In [1]: import numpy as np

In [2]: np.set_printoptions(suppress=True, linewidth=200)

In [3]: tidy = lambda a: np.round(a, 3) + 0

In [4]: J = np.load("x.npy")

In [5]: print(J)
[[-6.019  4.288 -0.824 -0.629  1.051  1.515 -1.584 -1.074  4.802]
 [-3.607  5.764  1.892 -4.541 -2.653 -2.886 -0.508 -4.232  0.001]
 [-2.563  4.656  2.121 -4.077 -1.989 -5.06  -1.525 -5.566  0.22 ]
 [-2.462  6.032  2.798 -6.674 -2.531 -1.662 -2.872 -3.814 -1.107]
 [-4.123  6.306  0.084 -2.113  0.244  0.99  -0.739 -0.22   3.547]
 [-5.005  6.179 -0.01   0.19   1.85   2.783  0.41   0.09   4.392]
 [-3.919  4.906  1.631 -3.515 -4.611 -3.183 -1.285 -3.544 -3.432]
 [-5.439  5.033  1.021 -0.022  0.855  2.394 -1.134 -0.381  5.166]
 [-5.076  3.903 -1.791  0.693  1.457  1.133 -1.283 -2.109  4.938]
 [-3.58   3.448  2.611 -2.761 -1.823 -3.079 -1.732 -2.86  -0.593]
 [-4.39   5.283  2.546 -5.113 -1.356 -3.238 -0.603 -5.477  0.318]
 [-5.62   3.627  1.071 -1.395  1.741  1.099  0.133 -1.59   3.538]
 [-2.694  5.69   1.726 -4.533 -2.278 -3.501 -0.984 -1.576 -2.336]
 [-6.437  4.99  -1.84  -1.456  1.886  2.171 -1.259 -0.397  2.941]
 [-5.945  3.556 -0.868 -0.142  1.434  1.159 -0.245 -1.359  3.569]
 [-5.108  4.282  0.492  0.378  3.166  0.776 -0.05  -0.625  2.256]
 [-3.324  5.105  1.171 -4.852 -2.254 -2.945  0.076 -2.714  1.105]
 [-3.449  6.268 -0.819  0.389  1.254  1.677 -0.932  0.262  3.733]
 [-5.198  3.644 -1.534  0.617  1.87   1.467 -2.228  0.169  4.63 ]
 [-6.575  3.893  1.308  1.525  2.303  1.317  0.187 -2.287  5.286]
 [-3.163  7.316 -0.098  0.858  3.256  2.008 -1.057 -1.035  3.05 ]
 [-1.792  4.431  2.394 -4.35  -3.047 -2.257 -0.065 -5.748  0.548]
 [-4.32   4.196  2.99  -3.494 -2.202 -2.644 -2.929 -4.222 -1.61 ]
 [-4.289  5.02   0.085 -1.079 -0.337  1.685 -1.244  1.824  2.775]
 [-4.436  4.367 -1.312  0.788  1.295  2.183 -0.503 -1.709  4.557]
 [-0.876  2.847  1.056 -4.667 -1.957 -2.562 -2.002 -3.116  1.403]
 [-3.951  3.255  2.878 -2.373 -3.127 -4.988 -2.574 -2.947  1.13 ]
 [-5.191  5.655  2.208 -6.915 -2.403 -3.031 -0.575 -5.186  0.069]
 [-6.042  6.818 -0.782  0.385  2.2    1.388 -3.135 -2.648  2.752]
 [-5.544  6.571  1.287  0.975  2.512 -1.145 -0.57  -1.251  4.887]
 [-4.587  4.569  1.732 -3.468 -4.312 -1.956 -2.208 -4.017  0.545]]

In [6]: Ac = J - J.mean(axis=0)

In [7]: vecs = np.linalg.svd(Ac)[2][:2]

In [8]: out = Ac - Ac @ vecs.T @ vecs

In [9]: print(tidy((Ac @ vecs.T).std(axis=0)))
[4.907 1.425]

In [10]: print(tidy(np.linalg.norm(out) / np.linalg.norm(Ac)))
0.446

In [11]: idx = J[:, 3] > np.median(J[:, 3])

In [12]: r0 = J[idx].mean(axis=0) - J[~idx].mean(axis=0)

In [13]: print(tidy((((J - J.mean(axis=0)) @ r0 > 0) == idx).mean()))
0.935

In [14]: P = J @ np.linalg.solve(J.T @ J, J.T)

In [15]: print(np.allclose(P @ P, P))
True

In [16]: print(np.linalg.matrix_rank(np.eye(31) - P))
22

In [17]: C = J[[4, 24]].astype(float)

In [18]: for _ in range(5):
    ...:     idx = np.linalg.norm(J[:, None] - C, axis=-1).argmin(axis=1)
    ...:     C = np.array([J[idx == j].mean(axis=0) for j in range(2)])
    ...: 

In [19]: print(idx)
[1 0 0 0 1 1 0 1 1 0 0 1 0 1 1 1 0 1 1 1 1 0 0 1 1 0 0 0 1 1 0]

In [20]: print(np.abs(C[1] - C[0]).argmax())
5

In [21]: print(tidy(C[1] - C[0]))
[-1.77   0.36  -2.392  4.379  4.259  4.518  0.517  3.086  4.198]

In [22]: r0, g = J[29], J[6]

In [23]: print(tidy(r0 @ r0))
109.915

In [24]: pr = (r0 @ g) / (r0 @ r0) * r0

In [25]: print(tidy((g - pr) @ r0))
0.0

In [26]: print(tidy(g - pr))
[-2.25   2.928  1.244 -3.809 -5.367 -2.838 -1.113 -3.167 -4.903]

In [27]: F = np.array([[2, 3, 1, 2, 2, 5, 3, 5, 5],
    ...:     [2, 3, 1, 2, 2, 5, 3, 5, 5],
    ...:     [1, 2, 0, 1, 1, 4, 2, 4, 4],
    ...:     [-2, -1, -3, -2, -2, 1, -1, 1, 1],
    ...:     [0, 1, -1, 0, 0, 3, 1, 3, 3]])

In [28]: left, sig, Vh = np.linalg.svd(F)

In [29]: print(tidy(sig))
[17.167  5.684  0.     0.     0.   ]

In [30]: out = left[:, :2] @ np.diag(sig[:2]) @ Vh[:2]

In [31]: print(tidy(out))
[[ 2.  3.  1.  2.  2.  5.  3.  5.  5.]
 [ 2.  3.  1.  2.  2.  5.  3.  5.  5.]
 [ 1.  2.  0.  1.  1.  4.  2.  4.  4.]
 [-2. -1. -3. -2. -2.  1. -1.  1.  1.]
 [ 0.  1. -1.  0.  0.  3.  1.  3.  3.]]

In [32]: print(tidy(np.abs(F - out).max()))
0.0

In [33]: print(np.linalg.matrix_rank(F, rtol=0.05))
2

In [34]: X = np.load("data.npy")

In [35]: print(X)
[[  1  -1   1  -1]
 [  1   0   0   0]
 [  1   1   1   1]
 [  1   2   4   8]
 [  1   3   9  27]
 [  1   4  16  64]
 [  1   5  25 125]
 [  1   6  36 216]
 [  1   7  49 343]
 [  1   8  64 512]
 [  1   9  81 729]]

In [36]: out = np.c_[X[:, :2] @ np.array([[1, 1], [1, 1]]), np.array([1, 2, -1, -3, -2, -2, -3, -1, -2, 1, 3])]

In [37]: print(out)
[[ 0  0  1]
 [ 1  1  2]
 [ 2  2 -1]
 [ 3  3 -3]
 [ 4  4 -2]
 [ 5  5 -2]
 [ 6  6 -3]
 [ 7  7 -1]
 [ 8  8 -2]
 [ 9  9  1]
 [10 10  3]]

In [38]: print(tidy(np.linalg.lstsq(X, out[:, 0])[0]))
[1. 1. 0. 0.]

In [39]: print(tidy(np.linalg.norm(np.linalg.qr(X)[0].T @ out, axis=0) ** 2 / ((out ** 2).sum(axis=0) + 1e-12)))
[1.    1.    0.834]

In [40]: print(np.linalg.matrix_rank(out))
2

In [41]: print(np.linalg.matrix_rank(np.c_[X, out]))
5

In [42]: print(tidy(np.linalg.norm(out - X @ np.linalg.lstsq(X, out)[0], axis=0)))
[0.    0.    2.794]

In [43]: print(np.linalg.matrix_rank(X, rtol=0.1))
1

In [44]: T = np.stack([X, -2 * X, X[::-1]])

In [45]: print(np.linalg.matrix_rank(T.reshape(3, -1)))
2

In [46]: print(T.shape)
(3, 11, 4)

In [47]: print((T @ X.T).shape)
(3, 11, 11)

In [48]: gram = np.cov(J, rowvar=False)

In [49]: print(np.median(J, axis=0))
[-4.39   4.906  1.071 -1.456  0.244  0.776 -1.057 -2.109  2.752]

In [50]: arr = np.loadtxt("case12.csv", delimiter=",")

In [51]: print(arr)
[[  1.  -3.   9. -27.]
 [  1.  -2.   4.  -8.]
 [  1.  -1.   1.  -1.]
 [  1.   0.   0.   0.]
 [  1.   1.   1.   1.]
 [  1.   2.   4.   8.]
 [  1.   3.   9.  27.]
 [  1.   4.  16.  64.]
 [  1.   5.  25. 125.]
 [  1.   6.  36. 216.]
 [  1.   7.  49. 343.]
 [  1.   8.  64. 512.]
 [  1.   9.  81. 729.]]

In [52]: left, sig, Vh = np.linalg.svd(arr)

In [53]: print(tidy(sig))
[997.144  24.506   6.429   1.988]

In [54]: out = left[:, :1] @ np.diag(sig[:1]) @ Vh[:1]

In [55]: print(tidy(np.linalg.norm(arr - out, 2)), tidy(sig[1]))
24.506 24.506

In [56]: print(np.linalg.matrix_rank(out))
1

In [57]: print(tidy(np.linalg.norm(arr - out) / np.linalg.norm(arr)))
0.025

In [58]: data = np.load("block9.npy")

In [59]: print(data)
[[ 5. -3.  1.  3.  2. -1.  2.  1.  1.  0. -3.  1.]
 [-3. 13. -3. -9. -6.  3. -6. -3. -3.  0.  9. -3.]
 [ 1. -3.  5.  3.  2. -1.  2.  1.  1.  0. -3.  1.]
 [ 3. -9.  3. 13.  6. -3.  6.  3.  3.  0. -9.  3.]
 [ 2. -6.  2.  6.  8. -2.  4.  2.  2.  0. -6.  2.]
 [-1.  3. -1. -3. -2.  5. -2. -1. -1.  0.  3. -1.]
 [ 2. -6.  2.  6.  4. -2.  8.  2.  2.  0. -6.  2.]
 [ 1. -3.  1.  3.  2. -1.  2.  5.  1.  0. -3.  1.]
 [ 1. -3.  1.  3.  2. -1.  2.  1.  5.  0. -3.  1.]
 [ 0.  0.  0.  0.  0.  0.  0.  0.  0.  4.  0.  0.]
 [-3.  9. -3. -9. -6.  3. -6. -3. -3.  0. 13. -3.]
 [ 1. -3.  1.  3.  2. -1.  2.  1.  1.  0. -3.  5.]]

In [60]: print(tidy(np.abs(np.linalg.svd(data)[2][-1])))
[0.    0.85  0.12  0.032 0.217 0.144 0.217 0.108 0.097 0.    0.337 0.108]

In [61]: print(tidy(np.linalg.norm(data, 2) / np.linalg.norm(data)))
0.959

In [62]: L = np.linalg.cholesky(data)

In [63]: print(tidy(data / np.sqrt(np.outer(np.diag(data), np.diag(data)))))
[[ 1.    -0.372  0.2    0.372  0.316 -0.2    0.316  0.2    0.2    0.    -0.372  0.2  ]
 [-0.372  1.    -0.372 -0.692 -0.588  0.372 -0.588 -0.372 -0.372  0.     0.692 -0.372]
 [ 0.2   -0.372  1.     0.372  0.316 -0.2    0.316  0.2    0.2    0.    -0.372  0.2  ]
 [ 0.372 -0.692  0.372  1.     0.588 -0.372  0.588  0.372  0.372  0.    -0.692  0.372]
 [ 0.316 -0.588  0.316  0.588  1.    -0.316  0.5    0.316  0.316  0.    -0.588  0.316]
 [-0.2    0.372 -0.2   -0.372 -0.316  1.    -0.316 -0.2   -0.2    0.     0.372 -0.2  ]
 [ 0.316 -0.588  0.316  0.588  0.5   -0.316  1.     0.316  0.316  0.    -0.588  0.316]
 [ 0.2   -0.372  0.2    0.372  0.316 -0.2    0.316  1.     0.2    0.    -0.372  0.2  ]
 [ 0.2   -0.372  0.2    0.372  0.316 -0.2    0.316  0.2    1.     0.    -0.372  0.2  ]
 [ 0.     0.     0.     0.     0.     0.     0.     0.     0.     1.     0.     0.   ]
 [-0.372  0.692 -0.372 -0.692 -0.588  0.372 -0.588 -0.372 -0.372  0.     1.    -0.372]
 [ 0.2   -0.372  0.2    0.372  0.316 -0.2    0.316  0.2    0.2    0.    -0.372  1.   ]]

In [64]: print(np.linalg.eigvalsh(data).min() > 0)
True

In [65]: vec = np.array([7, 9, 2, 1, 3, 6, 2, 5, 4, 8, 4, 5])

In [66]: y = data @ vec

In [67]: b, lr = np.zeros(12), 1 / np.linalg.norm(data, 2) ** 2

In [68]: for i in range(250):
    ...:     b -= lr * data.T @ (data @ b - y)
    ...:     if i % 50 == 0: print(i, round(np.linalg.norm(data @ b - y), 3))
    ...: 
0 71.873
50 48.341
100 32.513
150 21.868
200 14.708

In [69]: print(tidy(b))
[6.006 7.852 1.695 0.772 2.527 5.204 1.664 4.282 3.419 6.899 3.54  4.282]

In [70]: print(tidy(np.linalg.cond(data)))
11.25

In [71]: left, sig, Vh = np.linalg.svd(data, full_matrices=False)

In [72]: print(tidy(left.T @ data @ Vh.T))
[[45.  0.  0.  0.  0.  0.  0.  0.  0.  0.  0.  0.]
 [ 0.  4.  0.  0.  0.  0.  0.  0.  0.  0.  0.  0.]
 [ 0.  0.  4.  0.  0.  0.  0.  0.  0.  0.  0.  0.]
 [ 0.  0.  0.  4.  0.  0.  0.  0.  0.  0.  0.  0.]
 [ 0.  0.  0.  0.  4.  0.  0.  0.  0.  0.  0.  0.]
 [ 0.  0.  0.  0.  0.  4.  0.  0.  0.  0.  0.  0.]
 [ 0.  0.  0.  0.  0.  0.  4.  0.  0.  0.  0.  0.]
 [ 0.  0.  0.  0.  0.  0.  0.  4.  0.  0.  0.  0.]
 [ 0.  0.  0.  0.  0.  0.  0.  0.  4.  0.  0.  0.]
 [ 0.  0.  0.  0.  0.  0.  0.  0.  0.  4.  0.  0.]
 [ 0.  0.  0.  0.  0.  0.  0.  0.  0.  0.  4.  0.]
 [ 0.  0.  0.  0.  0.  0.  0.  0.  0.  0.  0.  4.]]

In [73]: print(left.shape, sig.shape, Vh.shape)
(12, 12) (12,) (12, 12)

In [74]: print(tidy(sig))
[45.  4.  4.  4.  4.  4.  4.  4.  4.  4.  4.  4.]

In [75]: print(tidy(np.cumsum(sig ** 2) / np.sum(sig ** 2)))
[0.92  0.927 0.935 0.942 0.949 0.956 0.964 0.971 0.978 0.985 0.993 1.   ]

In [76]: print(tidy(sig / sig[0]))
[1.    0.089 0.089 0.089 0.089 0.089 0.089 0.089 0.089 0.089 0.089 0.089]

In [77]: left, sig, Vh = np.linalg.svd(F, full_matrices=False)

In [78]: print(np.abs(left[:, 0]).round(6).argmax())
0

In [79]: print(tidy(left.T @ left))
[[1. 0. 0. 0. 0.]
 [0. 1. 0. 0. 0.]
 [0. 0. 1. 0. 0.]
 [0. 0. 0. 1. 0.]
 [0. 0. 0. 0. 1.]]

In [80]: print(left.shape, sig.shape, Vh.shape)
(5, 5) (5,) (5, 9)

In [81]: print(tidy(sig / sig[0]))
[1.    0.331 0.    0.    0.   ]

In [82]: print(np.allclose(left * sig @ Vh, F))
True

In [83]: print(tidy(np.abs(Vh[0])))
[0.167 0.279 0.055 0.167 0.167 0.503 0.279 0.503 0.503]

In [84]: W0 = np.loadtxt("arr.csv", delimiter=",")

In [85]: print(W0)
[[ 2.  4.  1. -4.  4. -9.  9.]
 [ 0.  5. -4.  9. -9. -4. -3.]
 [ 0.  0. -6.  4. -3. -9.  9.]
 [ 0.  0.  0. -1.  6.  1. -3.]
 [ 0.  0.  0.  0. -2.  8. -8.]
 [ 0.  0.  0.  0.  0.  8.  3.]
 [ 0.  0.  0.  0.  0.  0.  1.]]

In [86]: r0 = np.array([4, -5, -5])

In [87]: print(np.polyval(r0, W0[1]))
[ -5.  70.  79. 274. 364.  79.  46.]

In [88]: print(np.convolve(W0[1], r0))
[  0.  20. -41.  31. -61. -16.  53.  35.  15.]

In [89]: print(np.cross(W0[1, :3], W0[2, :3]))
[-30.   0.   0.]

In [90]: print(np.linalg.cond(W0) > 100)
True

In [91]: print(np.argsort(-np.linalg.norm(W0, axis=0).round(6), kind="stable")[:3])
[5 6 4]

In [92]: m1 = np.load("dump.npy")

In [93]: print(tidy(m1))
[[1.    0.    0.    0.   ]
 [0.    1.    0.    0.   ]
 [0.333 0.    0.333 0.333]
 [0.    0.    0.5   0.5  ]]

In [94]: print(np.unique(m1.round(6), axis=0).shape)
(4, 4)

In [95]: print(tidy(m1 @ np.linalg.pinv(m1) @ m1))
[[1.    0.    0.    0.   ]
 [0.    1.    0.    0.   ]
 [0.333 0.    0.333 0.333]
 [0.    0.    0.5   0.5  ]]

In [96]: print(np.linalg.matrix_rank(m1, rtol=0.1))
3

In [97]: print(m1 @ np.ones(4))
[1. 1. 1. 1.]

In [98]: pr = np.eye(4)[1]

In [99]: for _ in range(7):
    ...:     pr = pr @ m1
    ...:     print(pr.round(3))
    ...: 
[0. 1. 0. 0.]
[0. 1. 0. 0.]
[0. 1. 0. 0.]
[0. 1. 0. 0.]
[0. 1. 0. 0.]
[0. 1. 0. 0.]
[0. 1. 0. 0.]

In [100]: mat = np.loadtxt("w.csv", delimiter=",")

In [101]: print(mat)
[[20. 15. 26.  0.]
 [14.  0.  0. 10.]
 [ 0.  3.  0.  1.]
 [16.  0.  0. 13.]
 [34.  0.  0. 25.]
 [19. 11. 22.  0.]
 [30.  0. 18.  0.]
 [23.  0.  2. 22.]
 [ 6.  0.  0. 22.]
 [ 0.  5.  0.  1.]
 [ 6.  0.  0. 16.]
 [ 0. 17.  1.  0.]
 [ 0.  0.  0. 31.]
 [ 0.  7.  0.  0.]
 [ 0.  5.  0.  1.]
 [20.  0.  1. 16.]
 [ 0.  0.  0.  7.]
 [22.  0.  9.  0.]
 [34.  0.  0. 25.]
 [33.  0.  6. 13.]
 [ 0. 19.  6.  0.]
 [13.  1.  8.  0.]
 [ 4.  0.  0. 34.]
 [ 0.  0.  0. 40.]]

In [102]: d = np.linalg.norm(mat[:, None] - mat[None], axis=-1)

In [103]: print(d[3].round(6).argsort(kind="stable")[:4])
[ 3  1 15 10]

In [104]: print((d + 1e9 * np.eye(24)).round(6).argmin(axis=1))
[ 5  3  9  1 18  0 17 15 10 14  8 20 22  9  9  3  2 21  4  4 11 17 12 22]

In [105]: print(np.unravel_index(d.round(6).argmax(), d.shape))
(np.int64(0), np.int64(23))

In [106]: print(np.flatnonzero(d[3] < d.mean() / 2))
[ 1  3  7 10 15]

In [107]: print(np.linalg.matrix_rank(d ** 2))
6

In [108]: print(d.shape)
(24, 24)

In [109]: print(tidy(d[:5, :5]))
[[ 0.    32.202 34.943 32.955 41.497]
 [32.202  0.    16.912  3.606 25.   ]
 [34.943 16.912  0.    20.224 41.725]
 [32.955  3.606 20.224  0.    21.633]
 [41.497 25.    41.725 21.633  0.   ]]
